$ python -q
>>> import numpy as np
>>> from numpy import linalg as LA
>>> np.set_printoptions(precision=3, suppress=True, linewidth=160, sign=" ")
>>> rnd = lambda a: np.round(a, 3) + 0
>>> A, _ = LA.qr(np.array([[0.3, -1.1, -0.1, 0.1, -0.7, 1.9, 1.8, 0.2, -0.1, -0.2],
...     [-0.7, 0.7, -0.7, 1.4, -0.9, 0.4, -0.6, -0.6, 0.6, -0.4],
...     [-0.6, -1.0, -1.0, 0.4, -0.2, 1.9, -0.3, -0.8, -1.3, -0.4],
...     [-0.6, -1.0, 0.1, -1.7, -0.4, -0.2, -2.5, -1.0, 0.6, -0.2],
...     [0.3, -0.1, -1.3, -0.7, -0.3, 1.0, 1.1, 0.3, -2.2, -0.2],
...     [-0.6, 1.0, 0.2, -0.4, 0.6, -2.9, 1.5, -0.4, -0.1, -0.3],
...     [0.9, 1.2, -0.8, -0.9, 0.0, 0.7, 0.7, 0.0, -0.2, -0.7],
...     [0.8, 0.0, -0.2, 0.8, 1.6, -0.1, -0.9, 2.4, 1.8, 0.7],
...     [1.0, 1.0, -0.2, 0.9, 1.0, -0.9, -0.3, 1.7, 1.1, -1.6],
...     [0.2, 0.4, -0.9, -0.4, -0.3, 0.1, 2.7, -2.1, 0.1, 0.2]]))
>>> print(rnd(A))
[[-0.146  0.486 -0.05   0.112  0.376 -0.27  -0.328  0.263  0.451 -0.365]
 [ 0.34  -0.4   -0.361  0.471  0.302 -0.038  0.356  0.109  0.368  0.077]
 [ 0.291  0.287 -0.533  0.236 -0.343  0.34  -0.144 -0.167 -0.19  -0.418]
 [ 0.291  0.287 -0.021 -0.532 -0.159 -0.162  0.591 -0.133  0.32  -0.168]
 [-0.146  0.093 -0.585 -0.231 -0.048 -0.305  0.079  0.536 -0.328  0.278]
 [ 0.291 -0.5    0.072 -0.209 -0.427 -0.256 -0.395  0.3    0.203 -0.285]
 [-0.437 -0.313 -0.278 -0.41   0.182  0.565  0.009  0.058  0.245 -0.225]
 [-0.389  0.142 -0.034  0.279 -0.623  0.075  0.066  0.061  0.491  0.328]
 [-0.486 -0.216  0.004  0.241 -0.123 -0.392  0.357 -0.128 -0.223 -0.545]
 [-0.097 -0.122 -0.395 -0.163  0.065 -0.383 -0.319 -0.687  0.153  0.21 ]]
>>> r0 = np.array([3, -3, 0, 1, -1, 3, -2, 0, 2, -3])
>>> M2 = A + np.outer(r0, np.eye(10)[0])
>>> print(rnd(M2))
[[ 2.854  0.486 -0.05   0.112  0.376 -0.27  -0.328  0.263  0.451 -0.365]
 [-2.66  -0.4   -0.361  0.471  0.302 -0.038  0.356  0.109  0.368  0.077]
 [ 0.291  0.287 -0.533  0.236 -0.343  0.34  -0.144 -0.167 -0.19  -0.418]
 [ 1.291  0.287 -0.021 -0.532 -0.159 -0.162  0.591 -0.133  0.32  -0.168]
 [-1.146  0.093 -0.585 -0.231 -0.048 -0.305  0.079  0.536 -0.328  0.278]
 [ 3.291 -0.5    0.072 -0.209 -0.427 -0.256 -0.395  0.3    0.203 -0.285]
 [-2.437 -0.313 -0.278 -0.41   0.182  0.565  0.009  0.058  0.245 -0.225]
 [-0.389  0.142 -0.034  0.279 -0.623  0.075  0.066  0.061  0.491  0.328]
 [ 1.514 -0.216  0.004  0.241 -0.123 -0.392  0.357 -0.128 -0.223 -0.545]
 [-3.097 -0.122 -0.395 -0.163  0.065 -0.383 -0.319 -0.687  0.153  0.21 ]]
>>> rnd(LA.det(M2) / LA.det(A)), rnd(1 + LA.solve(A, r0)[0])
(np.float64(1.049), np.float64(1.049))
>>> M2 = LA.inv(A)
>>> (np.abs(M2) > 1e-9).astype(int)
array([[ 1,  1,  1,  1,  1,  1,  1,  1,  1,  1],
       [ 1,  1,  1,  1,  1,  1,  1,  1,  1,  1],
       [ 1,  1,  1,  1,  1,  1,  1,  1,  1,  1],
       [ 1,  1,  1,  1,  1,  1,  1,  1,  1,  1],
       [ 1,  1,  1,  1,  1,  1,  1,  1,  1,  1],
       [ 1,  1,  1,  1,  1,  1,  1,  1,  1,  1],
       [ 1,  1,  1,  1,  1,  1,  1,  1,  1,  1],
       [ 1,  1,  1,  1,  1,  1,  1,  1,  1,  1],
       [ 1,  1,  1,  1,  1,  1,  1,  1,  1,  1],
       [ 1,  1,  1,  1,  1,  1,  1,  1,  1,  1]])
>>> rnd(LA.cond(A))
np.float64(1.0)
>>> rnd(LA.det(A) * M2)
array([[ 0.146, -0.34 , -0.291, -0.291,  0.146, -0.291,  0.437,  0.389,  0.486,  0.097],
       [-0.486,  0.4  , -0.287, -0.287, -0.093,  0.5  ,  0.313, -0.142,  0.216,  0.122],
       [ 0.05 ,  0.361,  0.533,  0.021,  0.585, -0.072,  0.278,  0.034, -0.004,  0.395],
       [-0.112, -0.471, -0.236,  0.532,  0.231,  0.209,  0.41 , -0.279, -0.241,  0.163],
       [-0.376, -0.302,  0.343,  0.159,  0.048,  0.427, -0.182,  0.623,  0.123, -0.065],
       [ 0.27 ,  0.038, -0.34 ,  0.162,  0.305,  0.256, -0.565, -0.075,  0.392,  0.383],
       [ 0.328, -0.356,  0.144, -0.591, -0.079,  0.395, -0.009, -0.066, -0.357,  0.319],
       [-0.263, -0.109,  0.167,  0.133, -0.536, -0.3  , -0.058, -0.061,  0.128,  0.687],
       [-0.451, -0.368,  0.19 , -0.32 ,  0.328, -0.203, -0.245, -0.491,  0.223, -0.153],
       [ 0.365, -0.077,  0.418,  0.168, -0.278,  0.285,  0.225, -0.328,  0.545, -0.21 ]])
>>> rnd(LA.inv(M2))
array([[-0.146,  0.486, -0.05 ,  0.112,  0.376, -0.27 , -0.328,  0.263,  0.451, -0.365],
       [ 0.34 , -0.4  , -0.361,  0.471,  0.302, -0.038,  0.356,  0.109,  0.368,  0.077],
       [ 0.291,  0.287, -0.533,  0.236, -0.343,  0.34 , -0.144, -0.167, -0.19 , -0.418],
       [ 0.291,  0.287, -0.021, -0.532, -0.159, -0.162,  0.591, -0.133,  0.32 , -0.168],
       [-0.146,  0.093, -0.585, -0.231, -0.048, -0.305,  0.079,  0.536, -0.328,  0.278],
       [ 0.291, -0.5  ,  0.072, -0.209, -0.427, -0.256, -0.395,  0.3  ,  0.203, -0.285],
       [-0.437, -0.313, -0.278, -0.41 ,  0.182,  0.565,  0.009,  0.058,  0.245, -0.225],
       [-0.389,  0.142, -0.034,  0.279, -0.623,  0.075,  0.066,  0.061,  0.491,  0.328],
       [-0.486, -0.216,  0.004,  0.241, -0.123, -0.392,  0.357, -0.128, -0.223, -0.545],
       [-0.097, -0.122, -0.395, -0.163,  0.065, -0.383, -0.319, -0.687,  0.153,  0.21 ]])
>>> x0 = np.array([2, -1, 1, -3, 1, 3, 1, 0, -3, 1])
>>> [p for p in range(1, 25) if np.allclose(LA.matrix_power(A, p), np.eye(10))]
[]
>>> rnd(np.sort(np.abs(np.degrees(np.angle(LA.eigvals(A))))))
array([   0.   ,   55.952,   55.952,   88.731,   88.731,  123.577,  123.577,  163.235,  163.235,  180.   ])
>>> rng = np.random.default_rng(87135)
>>> lab = rng.permutation(10)
>>> M2 = A[:, lab] * rng.choice([-1, 1], 10)
>>> rnd(M2)
array([[-0.263,  0.328, -0.451,  0.486, -0.112,  0.376, -0.27 ,  0.05 , -0.146, -0.365],
       [-0.109, -0.356, -0.368, -0.4  , -0.471,  0.302, -0.038,  0.361,  0.34 ,  0.077],
       [ 0.167,  0.144,  0.19 ,  0.287, -0.236, -0.343,  0.34 ,  0.533,  0.291, -0.418],
       [ 0.133, -0.591, -0.32 ,  0.287,  0.532, -0.159, -0.162,  0.021,  0.291, -0.168],
       [-0.536, -0.079,  0.328,  0.093,  0.231, -0.048, -0.305,  0.585, -0.146,  0.278],
       [-0.3  ,  0.395, -0.203, -0.5  ,  0.209, -0.427, -0.256, -0.072,  0.291, -0.285],
       [-0.058, -0.009, -0.245, -0.313,  0.41 ,  0.182,  0.565,  0.278, -0.437, -0.225],
       [-0.061, -0.066, -0.491,  0.142, -0.279, -0.623,  0.075,  0.034, -0.389,  0.328],
       [ 0.128, -0.357,  0.223, -0.216, -0.241, -0.123, -0.392, -0.004, -0.486, -0.545],
       [ 0.687,  0.319, -0.153, -0.122,  0.163,  0.065, -0.383,  0.395, -0.097,  0.21 ]])
>>> Uu, _, VT = LA.svd(A.T @ M2)
>>> lab
array([ 7,  6,  8,  1,  3,  4,  5,  2,  0,  9])
>>> M2 = np.array([[2, 3, 3, 3, 0, 0, 0],
...     [3, 1, 1, 0, 2, 0, 1],
...     [2, 1, 2, 2, 3, 2, 0],
...     [3, 1, 2, 2, 3, 0, 2],
...     [2, 2, 3, 2, 3, 3, 1],
...     [2, 1, 2, 2, 0, 0, 2],
...     [1, 2, 3, 1, 3, 2, 2]])
>>> M2[-1] = M2[0]
>>> J = M2 + 0.05 * np.eye(7)
>>> J
array([[ 2.05,  3.  ,  3.  ,  3.  ,  0.  ,  0.  ,  0.  ],
       [ 3.  ,  1.05,  1.  ,  0.  ,  2.  ,  0.  ,  1.  ],
       [ 2.  ,  1.  ,  2.05,  2.  ,  3.  ,  2.  ,  0.  ],
       [ 3.  ,  1.  ,  2.  ,  2.05,  3.  ,  0.  ,  2.  ],
       [ 2.  ,  2.  ,  3.  ,  2.  ,  3.05,  3.  ,  1.  ],
       [ 2.  ,  1.  ,  2.  ,  2.  ,  0.  ,  0.05,  2.  ],
       [ 2.  ,  3.  ,  3.  ,  3.  ,  0.  ,  0.  ,  0.05]])
>>> lab = rng.permutation(7)
>>> lab
array([ 0,  1,  4,  5,  6,  2,  3])
>>> M2 = J[lab][:, lab]
>>> M2
array([[ 2.05,  3.  ,  0.  ,  0.  ,  0.  ,  3.  ,  3.  ],
       [ 3.  ,  1.05,  2.  ,  0.  ,  1.  ,  1.  ,  0.  ],
       [ 2.  ,  2.  ,  3.05,  3.  ,  1.  ,  3.  ,  2.  ],
       [ 2.  ,  1.  ,  0.  ,  0.05,  2.  ,  2.  ,  2.  ],
       [ 2.  ,  3.  ,  0.  ,  0.  ,  0.05,  3.  ,  3.  ],
       [ 2.  ,  1.  ,  3.  ,  2.  ,  0.  ,  2.05,  2.  ],
       [ 3.  ,  1.  ,  3.  ,  0.  ,  2.  ,  2.  ,  2.05]])
>>> print(np.diag(M2))
[ 2.05  1.05  3.05  0.05  0.05  2.05  2.05]
>>> rnd(LA.det(J))
np.float64(0.391)
>>> (J + J.T) / 2
array([[ 2.05,  3.  ,  2.5 ,  3.  ,  1.  ,  1.  ,  1.  ],
       [ 3.  ,  1.05,  1.  ,  0.5 ,  2.  ,  0.5 ,  2.  ],
       [ 2.5 ,  1.  ,  2.05,  2.  ,  3.  ,  2.  ,  1.5 ],
       [ 3.  ,  0.5 ,  2.  ,  2.05,  2.5 ,  1.  ,  2.5 ],
       [ 1.  ,  2.  ,  3.  ,  2.5 ,  3.05,  1.5 ,  0.5 ],
       [ 1.  ,  0.5 ,  2.  ,  1.  ,  1.5 ,  0.05,  1.  ],
       [ 1.  ,  2.  ,  1.5 ,  2.5 ,  0.5 ,  1.  ,  0.05]])
>>> rnd(np.abs(LA.eigvals(J)).max())
np.float64(11.79)
>>> rnd(np.sort(np.abs(LA.eigvals(J))))
array([  0.049,   0.05 ,   1.065,   1.929,   1.929,   3.395,  11.79 ])
>>> (J - J.T) / 2
array([[ 0. ,  0. ,  0.5,  0. , -1. , -1. , -1. ],
       [ 0. ,  0. ,  0. , -0.5,  0. , -0.5, -1. ],
       [-0.5,  0. ,  0. ,  0. ,  0. ,  0. , -1.5],
       [ 0. ,  0.5,  0. ,  0. ,  0.5, -1. , -0.5],
       [ 1. ,  0. ,  0. , -0.5,  0. ,  1.5,  0.5],
       [ 1. ,  0.5,  0. ,  1. , -1.5,  0. ,  1. ],
       [ 1. ,  1. ,  1.5,  0.5, -0.5, -1. ,  0. ]])
>>> np.allclose(J @ J.T, J.T @ J)
False
>>> np.allclose(J, J.T)
False
>>> def softmax(z):
...     e = np.exp(z - z.max(axis=-1, keepdims=True))
...     return e / e.sum(axis=-1, keepdims=True)
... 
>>> rnd(softmax(10 * J[3]))
array([ 0.5,  0. ,  0. ,  0. ,  0.5,  0. ,  0. ])
>>> rnd(softmax(J[3] + -1))
array([ 0.302,  0.041,  0.111,  0.117,  0.302,  0.015,  0.111])
>>> scores = J @ J.T / np.sqrt(7)
>>> print(rnd(softmax(scores)[3] @ J))
[ 2.627  1.353  2.317  2.042  2.9    0.973  1.551]
>>> m1 = np.load("sample3.npy")
>>> m1
array([[ 3.,  2.,  0.,  2.,  0.,  0.,  0.,  2.,  2.,  2.,  2.],
       [ 2.,  3.,  0.,  2.,  0.,  0.,  0.,  2.,  2.,  2.,  2.],
       [ 0.,  0.,  3.,  0.,  2.,  2.,  2.,  0.,  0.,  0.,  0.],
       [ 2.,  2.,  0.,  3.,  0.,  0.,  0.,  2.,  2.,  2.,  2.],
       [ 0.,  0.,  2.,  0.,  3.,  2.,  2.,  0.,  0.,  0.,  0.],
       [ 0.,  0.,  2.,  0.,  2.,  3.,  2.,  0.,  0.,  0.,  0.],
       [ 0.,  0.,  2.,  0.,  2.,  2.,  3.,  0.,  0.,  0.,  0.],
       [ 2.,  2.,  0.,  2.,  0.,  0.,  0.,  3.,  2.,  2.,  2.],
       [ 2.,  2.,  0.,  2.,  0.,  0.,  0.,  2.,  3.,  2.,  2.],
       [ 2.,  2.,  0.,  2.,  0.,  0.,  0.,  2.,  2.,  3.,  2.],
       [ 2.,  2.,  0.,  2.,  0.,  0.,  0.,  2.,  2.,  2.,  3.]])
>>> print(rnd(np.sort(LA.eigvals(m1).real)))
[  1.   1.   1.   1.   1.   1.   1.   1.   1.   9.  15.]
>>> rnd(LA.det(m1))
np.float64(135.0)
>>> (LA.matrix_power((m1 != 0) + (m1.T != 0) + np.eye(11), 11) > 0).astype(int)
array([[ 1,  1,  0,  1,  0,  0,  0,  1,  1,  1,  1],
       [ 1,  1,  0,  1,  0,  0,  0,  1,  1,  1,  1],
       [ 0,  0,  1,  0,  1,  1,  1,  0,  0,  0,  0],
       [ 1,  1,  0,  1,  0,  0,  0,  1,  1,  1,  1],
       [ 0,  0,  1,  0,  1,  1,  1,  0,  0,  0,  0],
       [ 0,  0,  1,  0,  1,  1,  1,  0,  0,  0,  0],
       [ 0,  0,  1,  0,  1,  1,  1,  0,  0,  0,  0],
       [ 1,  1,  0,  1,  0,  0,  0,  1,  1,  1,  1],
       [ 1,  1,  0,  1,  0,  0,  0,  1,  1,  1,  1],
       [ 1,  1,  0,  1,  0,  0,  0,  1,  1,  1,  1],
       [ 1,  1,  0,  1,  0,  0,  0,  1,  1,  1,  1]])
>>> np.flatnonzero(LA.matrix_power((m1 != 0) + (m1.T != 0) + np.eye(11), 11)[4])
array([ 2,  4,  5,  6])
